>>> import numpy as np
>>> from numpy import linalg as LA
>>> np.set_printoptions(precision=2, suppress=True, linewidth=200, legacy="1.25")
>>> data = np.array([[0, 3, -2, 3], [0, 0, 2, -1], [0, 0, 0, -3], [0, 0, 0, 0]])
>>> data
array([[ 0,  3, -2,  3],
       [ 0,  0,  2, -1],
       [ 0,  0,  0, -3],
       [ 0,  0,  0,  0]])
>>> # triangular, det is the product of the diagonal
>>> round(LA.det(data[::-1]), 2)
0.0
>>> np.einsum("ii->", data)
0
>>> LA.eigvals(data)
array([0., 0., 0., 0.])
>>> np.poly(data)
array([1., 0., 0., 0., 0.])
>>> np.kron(np.eye(2, dtype=int), data)
array([[ 0,  3, -2,  3,  0,  0,  0,  0],
       [ 0,  0,  2, -1,  0,  0,  0,  0],
       [ 0,  0,  0, -3,  0,  0,  0,  0],
       [ 0,  0,  0,  0,  0,  0,  0,  0],
       [ 0,  0,  0,  0,  0,  3, -2,  3],
       [ 0,  0,  0,  0,  0,  0,  2, -1],
       [ 0,  0,  0,  0,  0,  0,  0, -3],
       [ 0,  0,  0,  0,  0,  0,  0,  0]])
>>> np.round(LA.det(data.T), 2)
0.0
>>> data @ data
array([[ 0,  0,  6,  3],
       [ 0,  0,  0, -6],
       [ 0,  0,  0,  0],
       [ 0,  0,  0,  0]])
>>> [int(LA.matrix_rank(LA.matrix_power(data, p))) for p in range(1, 5)]
[3, 2, 1, 0]
>>> try:
...     LA.inv(data)
... except LA.LinAlgError as e:
...     print(repr(e))
... 
LinAlgError('Singular matrix')
>>> LA.matrix_rank(data - data[0, 0] * np.eye(4))
3
>>> w1 = np.array([[2, 4, 5, -5], [-2, -2, 0, -1], [3, -1, -5, 5], [-4, 3, 4, 0]])
>>> beta = np.array([2, 1, 0, 3])
>>> act = np.maximum(data @ w1 + beta, 0)
>>> LA.matrix_rank(act)
4
>>> basis = np.array([[-6, 7], [-2, -1], [-4, 6], [-2, -9]])
>>> act @ basis
array([[-100,  126],
       [ -98,  -33],
       [ -90,   71],
       [ -20,  -14]])
>>> other = np.array([[0.3, -0.6], [0.9, 0.4], [-1.9, -1.8], [-1.6, 0.4]])
>>> basis = np.array([[-1.2, 0.5, 0.2, -0.3, 1.2, -0.6], [0.8, -0.1, -0.1, 0.3, -0.8, 0.8]])
>>> W0 = other @ basis
>>> W0
array([[-0.84,  0.21,  0.12, -0.27,  0.84, -0.66],
       [-0.76,  0.41,  0.14, -0.15,  0.76, -0.22],
       [ 0.84, -0.77, -0.2 ,  0.03, -0.84, -0.3 ],
       [ 2.24, -0.84, -0.36,  0.6 , -2.24,  1.28]])
>>> # looks like rank 2
>>> blk = np.stack([W0, 2 * W0, W0[::-1]])
>>> blk.shape
(3, 4, 6)
>>> (blk @ W0.T).shape
(3, 4, 4)
>>> LA.norm(blk, axis=(1, 2))
array([4.29, 8.58, 4.29])
>>> r = LA.matrix_rank(W0)
>>> r
2
>>> N = LA.svd(W0)[2][r:].T
>>> [int(LA.matrix_rank(np.delete(W0, i, axis=0))) for i in range(4)]
[2, 2, 2, 2]
>>> np.allclose(W0 @ N, 0)
True
>>> np.round(W0 @ N, 2) + 0
array([[0., 0., 0., 0.],
       [0., 0., 0., 0.],
       [0., 0., 0., 0.],
       [0., 0., 0., 0.]])
>>> np.round(N @ N.T, 2) + 0
array([[ 0.59,  0.22,  0.08, -0.08,  0.41, -0.12],
       [ 0.22,  0.64, -0.08, -0.06, -0.22, -0.35],
       [ 0.08, -0.08,  0.98,  0.  , -0.08, -0.04],
       [-0.08, -0.06,  0.  ,  0.94,  0.08, -0.2 ],
       [ 0.41, -0.22, -0.08,  0.08,  0.59,  0.12],
       [-0.12, -0.35, -0.04, -0.2 ,  0.12,  0.26]])
>>> E = np.load("arr.npy")
>>> E
array([[ 0,  0,  0,  0,  0],
       [ 0,  0, -4,  0,  0],
       [ 0,  0,  0,  0,  2],
       [ 0,  3,  0,  0,  0],
       [ 0,  0,  0, -4,  0]])
>>> # splits into 2 blocks
>>> np.einsum("ij,ji->", E, E)
0
>>> np.kron(np.eye(2, dtype=int), E)
array([[ 0,  0,  0,  0,  0,  0,  0,  0,  0,  0],
       [ 0,  0, -4,  0,  0,  0,  0,  0,  0,  0],
       [ 0,  0,  0,  0,  2,  0,  0,  0,  0,  0],
       [ 0,  3,  0,  0,  0,  0,  0,  0,  0,  0],
       [ 0,  0,  0, -4,  0,  0,  0,  0,  0,  0],
       [ 0,  0,  0,  0,  0,  0,  0,  0,  0,  0],
       [ 0,  0,  0,  0,  0,  0,  0, -4,  0,  0],
       [ 0,  0,  0,  0,  0,  0,  0,  0,  0,  2],
       [ 0,  0,  0,  0,  0,  0,  3,  0,  0,  0],
       [ 0,  0,  0,  0,  0,  0,  0,  0, -4,  0]])
>>> np.einsum("ii->", E)
0
>>> round(float(LA.det(E.T)), 2)
0.0
>>> rng = np.random.default_rng(211)
>>> lab = rng.permutation(5)
>>> lab
array([0, 4, 2, 1, 3])
>>> other = E[lab][:, lab]
>>> np.diag(other)
array([0, 0, 0, 0, 0])
>>> np.allclose(other, E)
False
>>> round(LA.det(other), 2), round(LA.det(E[lab]), 2)
(0.0, 0.0)
>>> other = np.array([[1, 1], [1, 3], [2, 0], [2, 1], [3, 1]])
>>> np.einsum("ij,ij->i", E, E)
array([ 0, 16,  4,  9, 16])
>>> E @ other
array([[ 0,  0],
       [-8,  0],
       [ 6,  2],
       [ 3,  9],
       [-8, -4]])
>>> np.vstack([E, other.T]).shape
(7, 5)
>>> other = np.array([[2, -2, -7], [-7, 6, -7], [4, -7, -3]])
>>> basis = np.array([[3, 4, -1], [-1, 1, 0], [-4, 4, -2]])
>>> A = np.block([[other, np.zeros((3, 3))], [np.zeros((3, 3)), basis]])
>>> A
array([[ 2., -2., -7.,  0.,  0.,  0.],
       [-7.,  6., -7.,  0.,  0.,  0.],
       [ 4., -7., -3.,  0.,  0.,  0.],
       [ 0.,  0.,  0.,  3.,  4., -1.],
       [ 0.,  0.,  0., -1.,  1.,  0.],
       [ 0.,  0.,  0., -4.,  4., -2.]])
>>> # 2 groups of indices that never mix
>>> lab = rng.permutation(6)
>>> lab
array([3, 5, 2, 1, 4, 0])
>>> other = A[lab][:, lab]
>>> other
array([[ 3., -1.,  0.,  0.,  4.,  0.],
       [-4., -2.,  0.,  0.,  4.,  0.],
       [ 0.,  0., -3., -7.,  0.,  4.],
       [ 0.,  0., -7.,  6.,  0., -7.],
       [-1.,  0.,  0.,  0.,  1.,  0.],
       [ 0.,  0., -7., -2.,  0.,  2.]])
>>> np.diag(other)
array([ 3., -2., -3.,  6.,  1.,  2.])
>>> (A != 0).astype(int)
array([[1, 1, 1, 0, 0, 0],
       [1, 1, 1, 0, 0, 0],
       [1, 1, 1, 0, 0, 0],
       [0, 0, 0, 1, 1, 1],
       [0, 0, 0, 1, 1, 0],
       [0, 0, 0, 1, 1, 1]])
>>> np.flatnonzero(LA.matrix_power((A != 0) + (A.T != 0) + np.eye(6), 6)[2])
array([0, 1, 2])
>>> A @ A
array([[-10.,  33.,  21.,   0.,   0.,   0.],
       [-84.,  99.,  28.,   0.,   0.,   0.],
       [ 45., -29.,  30.,   0.,   0.,   0.],
       [  0.,   0.,   0.,   9.,  12.,  -1.],
       [  0.,   0.,   0.,  -4.,  -3.,   1.],
       [  0.,   0.,   0.,  -8., -20.,   8.]])
>>> J = np.load("dump.npy")
>>> J
array([[-1., -3.,  3.,  0.],
       [ 0.,  5.,  0., -6.],
       [ 0.,  3.,  2., -6.],
       [ 0.,  3.,  0., -4.]])
>>> cov = J.T @ J
>>> np.allclose(cov, cov.T)
True
>>> LA.matrix_rank(cov)
4
>>> LA.svd(J, compute_uv=False) ** 2
array([133.17,  20.6 ,   0.19,   0.03])
>>> (J @ J.T).shape
(4, 4)
>>> U, s, Vt = LA.svd(J)
>>> np.argmax(s[:-1] / (s[1:] + 1e-6)) + 1
2
>>> s
array([11.54,  4.54,  0.44,  0.17])
>>> other = U[:, :2] @ np.diag(s[:2]) @ Vt[:2]
>>> round(LA.norm(J - other, 2), 2), np.round(s[2], 2)
(0.44, 0.44)
>>> LA.matrix_rank(J, rtol=0.05)
2
>>> round(float(LA.norm(J - other) / LA.norm(J)), 2)
0.04
>>> LA.matrix_rank(other)
2
>>> round(float(np.abs(J - other).max()), 2)
0.3
